>>> import numpy as np
>>> np.set_printoptions(suppress=True, linewidth=200)
>>> def tidy(a):
...     return np.round(a, 1) + 0
... 
>>> out = np.array([[3, -2, 2, 3, 2, 3, 1, 0, -2, 1],
...     [2, 0, -2, 0, 0, 3, -2, -2, 0, 0],
...     [0, -3, -3, 0, -3, 2, -1, -2, 3, -2],
...     [0, -1, 1, 0, 2, 0, 2, 0, 3, -3],
...     [0, -1, -3, -3, 3, -2, 2, 2, -1, -1],
...     [-1, 3, -1, 1, -1, 3, 0, 3, -1, -1],
...     [2, -2, 3, -2, 0, -1, 2, -3, -2, 2],
...     [3, 2, 2, -1, 1, 0, 3, -1, -3, 3],
...     [-2, 3, -3, 2, 0, 2, 1, 0, 2, 2],
...     [2, 3, 1, -1, -1, 2, 3, -2, -3, -3]])
>>> E = np.triu(out, 1)
>>> E
array([[ 0, -2,  2,  3,  2,  3,  1,  0, -2,  1],
       [ 0,  0, -2,  0,  0,  3, -2, -2,  0,  0],
       [ 0,  0,  0,  0, -3,  2, -1, -2,  3, -2],
       [ 0,  0,  0,  0,  2,  0,  2,  0,  3, -3],
       [ 0,  0,  0,  0,  0, -2,  2,  2, -1, -1],
       [ 0,  0,  0,  0,  0,  0,  0,  3, -1, -1],
       [ 0,  0,  0,  0,  0,  0,  0, -3, -2,  2],
       [ 0,  0,  0,  0,  0,  0,  0,  0, -3,  3],
       [ 0,  0,  0,  0,  0,  0,  0,  0,  0,  2],
       [ 0,  0,  0,  0,  0,  0,  0,  0,  0,  0]])
>>> rk = np.linalg.matrix_rank(E)
>>> rk
np.int64(8)
>>> null = np.linalg.svd(E)[2][rk:].T
>>> null.shape
(10, 2)
>>> np.allclose(E @ null, 0)
True
>>> tidy(E @ null)
array([[0., 0.],
       [0., 0.],
       [0., 0.],
       [0., 0.],
       [0., 0.],
       [0., 0.],
       [0., 0.],
       [0., 0.],
       [0., 0.],
       [0., 0.]])
>>> (E - E.T) / 2
array([[ 0. , -1. ,  1. ,  1.5,  1. ,  1.5,  0.5,  0. , -1. ,  0.5],
       [ 1. ,  0. , -1. ,  0. ,  0. ,  1.5, -1. , -1. ,  0. ,  0. ],
       [-1. ,  1. ,  0. ,  0. , -1.5,  1. , -0.5, -1. ,  1.5, -1. ],
       [-1.5,  0. ,  0. ,  0. ,  1. ,  0. ,  1. ,  0. ,  1.5, -1.5],
       [-1. ,  0. ,  1.5, -1. ,  0. , -1. ,  1. ,  1. , -0.5, -0.5],
       [-1.5, -1.5, -1. ,  0. ,  1. ,  0. ,  0. ,  1.5, -0.5, -0.5],
       [-0.5,  1. ,  0.5, -1. , -1. ,  0. ,  0. , -1.5, -1. ,  1. ],
       [ 0. ,  1. ,  1. ,  0. , -1. , -1.5,  1.5,  0. , -1.5,  1.5],
       [ 1. ,  0. , -1.5, -1.5,  0.5,  0.5,  1. ,  1.5,  0. ,  1. ],
       [-0.5,  0. ,  1. ,  1.5,  0.5,  0.5, -1. , -1.5, -1. ,  0. ]])
>>> tidy(np.sort(np.abs(np.linalg.eigvals(E))))
array([0., 0., 0., 0., 0., 0., 0., 0., 0., 0.])
>>> tidy(np.abs(np.linalg.eigvals(E)).max())
np.float64(0.0)
>>> E @ E
array([[  0,   0,   4,   0,   0,  -6,  12,  10,   8, -20],
       [  0,   0,   0,   0,   6,  -4,   2,  19,   1,  -9],
       [  0,   0,   0,   0,   0,   6,  -6,   3,   9,  -1],
       [  0,   0,   0,   0,   0,  -4,   4,  -2,  -6,   8],
       [  0,   0,   0,   0,   0,   0,   0, -12,  -8,  10],
       [  0,   0,   0,   0,   0,   0,   0,   0,  -9,   7],
       [  0,   0,   0,   0,   0,   0,   0,   0,   9, -13],
       [  0,   0,   0,   0,   0,   0,   0,   0,   0,  -6],
       [  0,   0,   0,   0,   0,   0,   0,   0,   0,   0],
       [  0,   0,   0,   0,   0,   0,   0,   0,   0,   0]])
>>> np.trace(E)
np.int64(0)
>>> np.linalg.matrix_power(E, 2)
array([[  0,   0,   4,   0,   0,  -6,  12,  10,   8, -20],
       [  0,   0,   0,   0,   6,  -4,   2,  19,   1,  -9],
       [  0,   0,   0,   0,   0,   6,  -6,   3,   9,  -1],
       [  0,   0,   0,   0,   0,  -4,   4,  -2,  -6,   8],
       [  0,   0,   0,   0,   0,   0,   0, -12,  -8,  10],
       [  0,   0,   0,   0,   0,   0,   0,   0,  -9,   7],
       [  0,   0,   0,   0,   0,   0,   0,   0,   9, -13],
       [  0,   0,   0,   0,   0,   0,   0,   0,   0,  -6],
       [  0,   0,   0,   0,   0,   0,   0,   0,   0,   0],
       [  0,   0,   0,   0,   0,   0,   0,   0,   0,   0]])
>>> np.linalg.matrix_rank(E, rtol=0.1)
np.int64(7)
>>> tidy(np.linalg.norm(E, 2) / np.linalg.norm(E))
np.float64(0.6)
>>> np.prod(np.diag(E)), tidy(np.linalg.det(E))
(np.int64(0), np.float64(0.0))
>>> tidy(np.sort(np.linalg.eigvals(E)))
array([0., 0., 0., 0., 0., 0., 0., 0., 0., 0.])
>>> feats = np.load("mat.npy")
>>> tidy(feats)
array([[ 0. , -0.1,  0.4, -0.7],
       [ 0.5,  0. ,  0.2,  0. ],
       [-0.2, -0.3, -0.2,  0.6],
       [ 0.2,  0.5, -0.7, -0.3],
       [ 0.1,  0.7,  0.5,  0.3],
       [-0.4,  0.2, -0.2,  0. ],
       [-0.7,  0.2,  0.1, -0.1]])
>>> # keeps lengths
>>> out = np.c_[feats[:, :3] @ np.array([[0, 0, 0], [3, 2, 1], [3, 2, 0]]), np.array([2, 0, 0, 3, 1, 0, 3])]
>>> tidy(out)
array([[ 0.7,  0.5, -0.1,  2. ],
       [ 0.4,  0.2,  0. ,  0. ],
       [-1.5, -1. , -0.3,  0. ],
       [-0.6, -0.4,  0.5,  3. ],
       [ 3.7,  2.5,  0.7,  1. ],
       [ 0.1,  0. ,  0.2,  0. ],
       [ 0.9,  0.6,  0.2,  3. ]])
>>> np.linalg.matrix_rank(np.c_[feats, out])
np.int64(5)
>>> tidy(np.linalg.lstsq(feats, out[:, 0])[0])
array([0., 3., 3., 0.])
>>> tidy(np.linalg.norm(out - feats @ np.linalg.lstsq(feats, out)[0], axis=0))
array([0. , 0. , 0. , 2.9])
>>> P = feats @ np.linalg.solve(feats.T @ feats, feats.T)
>>> np.allclose(P @ P, P)
True
>>> tidy(np.linalg.eigvalsh(P))
array([0., 0., 0., 1., 1., 1., 1.])
>>> np.trace(P)
np.float64(4.0)
>>> rng = np.random.default_rng(187557)
>>> idx = rng.permutation(4)
>>> out = feats[:, idx] * rng.choice([-1, 1], 4)
>>> tidy(out)
array([[ 0. , -0.4, -0.1, -0.7],
       [-0.5, -0.2,  0. ,  0. ],
       [ 0.2,  0.2, -0.3,  0.6],
       [-0.2,  0.7,  0.5, -0.3],
       [-0.1, -0.5,  0.7,  0.3],
       [ 0.4,  0.2,  0.2,  0. ],
       [ 0.7, -0.1,  0.2, -0.1]])
>>> U, _, Vt = np.linalg.svd(feats.T @ out)
>>> tidy(U @ Vt)
array([[-1.,  0.,  0.,  0.],
       [ 0.,  0.,  1.,  0.],
       [ 0., -1.,  0.,  0.],
       [ 0.,  0.,  0.,  1.]])
>>> tidy(np.linalg.lstsq(feats, out)[0])
array([[-1.,  0.,  0.,  0.],
       [ 0.,  0.,  1.,  0.],
       [ 0., -1.,  0.,  0.],
       [ 0.,  0.,  0.,  1.]])
>>> cov = feats.T @ feats
>>> (feats @ feats.T).shape
(7, 7)
>>> tidy(cov)
array([[1., 0., 0., 0.],
       [0., 1., 0., 0.],
       [0., 0., 1., 0.],
       [0., 0., 0., 1.]])
>>> np.linalg.matrix_rank(cov)
np.int64(4)
>>> np.trace(cov), (feats ** 2).sum()
(np.float64(4.0), np.float64(4.0))
>>> tidy(np.diag(cov))
array([1., 1., 1., 1.])
>>> tidy(np.linalg.eigvalsh(cov)[::-1])
array([1., 1., 1., 1.])
>>> def softmax(z):
...     e = np.exp(z - z.max(axis=-1, keepdims=True))
...     return e / e.sum(axis=-1, keepdims=True)
... 
>>> tidy(softmax(10 * feats[2]))
array([0., 0., 0., 1.])
>>> att = feats @ feats.T / np.sqrt(4)
>>> softmax(att).round(6).argmax(axis=1)
array([0, 1, 2, 3, 4, 6, 6])
>>> tidy(softmax(att + np.triu(np.full(att.shape, -np.inf), 1)))
array([[1. , 0. , 0. , 0. , 0. , 0. , 0. ],
       [0.5, 0.5, 0. , 0. , 0. , 0. , 0. ],
       [0.3, 0.3, 0.4, 0. , 0. , 0. , 0. ],
       [0.2, 0.2, 0.2, 0.4, 0. , 0. , 0. ],
       [0.2, 0.2, 0.2, 0.2, 0.3, 0. , 0. ],
       [0.2, 0.1, 0.2, 0.2, 0.2, 0.2, 0. ],
       [0.1, 0.1, 0.1, 0.1, 0.1, 0.2, 0.2]])
>>> J = np.loadtxt("a.csv", delimiter=",")
>>> J
array([[ 0.5, -0.1, -0.3],
       [-0.4,  0.2,  0.4],
       [ 1.2, -0.3, -0.9],
       [-0.9,  0.6,  1.8],
       [-0.2,  0. ,  0.1],
       [-0.8, -0.1, -0.4],
       [ 0.5,  0.3,  1. ],
       [-1.6, -2.1, -6.2],
       [-0.3, -0.2, -0.6],
       [ 1.1,  0.3,  1. ],
       [-0.2, -0.1, -0.3],
       [ 0.8, -0.2, -0.7],
       [ 1.1,  1.2,  3.6],
       [ 0.1,  0.2,  0.7],
       [ 0.9, -0.9, -2.5],
       [ 0.1, -0.8, -2.4],
       [ 0.7,  0.6,  1.7],
       [ 0.3, -0.5, -1.4],
       [ 0.1,  0.2,  0.6],
       [ 0.5, -1. , -3.1],
       [-0.1,  0.6,  1.7],
       [ 0.6,  0.7,  2. ],
       [ 0.8, -0.8, -2.6],
       [-0.3,  0.2,  0.4],
       [-1.2, -0.9, -2.9],
       [-0.4, -0.6, -1.8],
       [-0.2,  2.3,  6.8],
       [ 0.1,  0.4,  1.1],
       [-2.2, -0.9, -2.6],
       [-0.4,  0.7,  2.2],
       [ 0.3,  0.9,  2.8],
       [ 1.4,  0.8,  2.4],
       [-0.2, -1.5, -4.4],
       [-1.6, -0.2, -0.6],
       [ 1.4, -0.1, -0.3],
       [ 1.2, -0.4, -1.1],
       [ 0.1, -0.5, -1.4],
       [-0.1, -0.3, -1.1],
       [-0.5,  1.3,  3.9],
       [-1.7,  0.4,  1.2],
       [-0.1, -0.1, -0.2],
       [ 2.1, -0.8, -2.4],
       [-0.3,  0.4,  1.3],
       [-0.1, -1.6, -4.8],
       [ 0.7,  0.4,  1.3],
       [ 0.6, -0.4, -1.1]])
>>> U, s, Vt = np.linalg.svd(J)
>>> np.argmax(s[:-1] / (s[1:] + 1e-6)) + 1
np.int64(2)
>>> tidy(s)
array([17. ,  5.9,  0.2])
>>> out = U[:, :2] @ np.diag(s[:2]) @ Vt[:2]
>>> tidy(np.linalg.norm(J - out) / np.linalg.norm(J))
np.float64(0.0)
>>> np.linalg.matrix_rank(J, rtol=0.05)
np.int64(2)
